$ ipython --no-banner

In [1]: import numpy as np

In [2]: from numpy import linalg as LA

In [3]: np.set_printoptions(precision=1, suppress=True, linewidth=160)

In [4]: A = np.load("data.npy")

In [5]: print(A)
[[-2 -1  0  1  2  3  4  5  6]
 [ 7  8  9 10 11 12 13 14 15]
 [16 17 18 19 20 21 22 23 24]]

In [6]: B = np.array([[0, 0],
   ...:     [2, 0],
   ...:     [2, 0],
   ...:     [0, 2],
   ...:     [1, 1],
   ...:     [1, 0],
   ...:     [2, 1],
   ...:     [0, 2],
   ...:     [0, 2]])

In [7]: print(LA.matrix_rank(A @ B))
2

In [8]: print(np.vstack([A, B.T]).shape)
(5, 9)

In [9]: print(np.argsort(-LA.norm(A, axis=0).round(6), kind="stable")[:3])
[8 7 6]

In [10]: print(LA.matrix_rank(A, rtol=0.1))
2

In [11]: print([round(float(x), 1) for x in LA.svd(A, compute_uv=False)[:3]])
[69.6, 7.4, 0.0]

In [12]: print(np.round(LA.norm(A, 2) / LA.norm(A), 1))
1.0

In [13]: print(np.unique(A.round(6), axis=0).shape)
(3, 9)

In [14]: print(np.abs(np.diag(LA.qr(A)[1])) > 1e-9)
[ True  True False]

In [15]: LA.inv(A)
LinAlgError: Last 2 dimensions of the array must be square


In [16]: print(np.allclose(A[:-1].T @ LA.lstsq(A[:-1].T, A[-1])[0], A[-1]))
True

In [17]: print(np.round(A @ LA.pinv(A) @ A, 1) + 0)
[[-2. -1.  0.  1.  2.  3.  4.  5.  6.]
 [ 7.  8.  9. 10. 11. 12. 13. 14. 15.]
 [16. 17. 18. 19. 20. 21. 22. 23. 24.]]

In [18]: print(LA.lstsq(A[:-1].T, A[-1])[2])
2

In [19]: vec = np.array([-3, 1, 1, -5, 2, 7, 9, -6, -6])

In [20]: print(np.sign((A @ vec).round(6)))
[-1 -1 -1]

In [21]: print(A * vec)
[[   6   -1    0   -5    4   21   36  -30  -36]
 [ -21    8    9  -50   22   84  117  -84  -90]
 [ -48   17   18  -95   40  147  198 -138 -144]]

In [22]: print(A @ (2 * vec))
[-10 -10 -10]

In [23]: F = np.load("w.npy")

In [24]: print(F)
[[ -2.    0.3  10.1  -2.8  16.9]
 [ -2.2  -0.8   9.9  -2.   17.1]
 [  2.   14.7   6.6 -10.6   4.8]
 [  2.1   0.1 -10.    2.5 -17. ]
 [ -3.6 -15.5   0.7   9.2   7.8]
 [  2.9  16.2   3.6 -10.7  -0.9]
 [  2.7   3.6  -9.2   0.2 -17.2]
 [ -2.6  -2.9   9.4  -0.7  17.2]
 [ -1.4 -13.4  -7.8  10.1  -7.4]
 [ -0.5   7.2  10.1  -6.9  14. ]
 [ -2.6 -15.9  -4.8  10.8  -1.3]
 [  3.7  15.3  -1.1  -9.   -8.4]
 [  2.9   4.9  -8.8  -0.7 -17. ]
 [  3.2  16.3   2.2 -10.4  -3.2]
 [  0.2  -8.3  -9.9   7.5 -13.3]
 [  3.7  15.2  -1.2  -8.9  -8.7]
 [  1.5  13.7   7.6 -10.2   7. ]
 [ -0.9 -11.9  -8.7   9.4  -9.6]
 [ -0.2  -9.7  -9.6   8.3 -12.1]
 [ -0.9 -12.1  -8.6   9.5  -9.3]
 [  0.9  -5.5 -10.3   6.  -15.1]
 [  3.5   9.4  -6.7  -4.  -15.5]
 [  0.9  11.8   8.8  -9.4   9.7]
 [  2.   14.9   6.4 -10.6   4.3]
 [  2.8   4.3  -9.   -0.3 -17.1]
 [  3.8  13.9  -3.   -7.6 -11.2]
 [ -2.9  -5.    8.8   0.7  17. ]
 [  3.1  16.3   2.6 -10.5  -2.6]
 [  2.2  15.3   5.9 -10.7   3.3]
 [ -3.8 -13.    4.    6.8  12.4]
 [ -3.2  -7.1   7.9   2.3  16.5]
 [ -1.8   1.3  10.2  -3.4  16.7]
 [ -3.7 -15.2   1.3   8.8   8.8]
 [ -2.9  -5.    8.8   0.8  17. ]
 [  3.8  14.2  -2.7  -7.9 -10.7]
 [ -3.4  -8.7   7.1   3.4  15.8]
 [ -2.5  -2.3   9.6  -1.1  17.2]
 [ -3.2  -6.9   8.    2.1  16.5]]

In [25]: print(np.abs(np.diag(LA.qr(F)[1])) > 1e-9)
[ True  True False False False]

In [26]: LA.inv(F)
LinAlgError: Last 2 dimensions of the array must be square
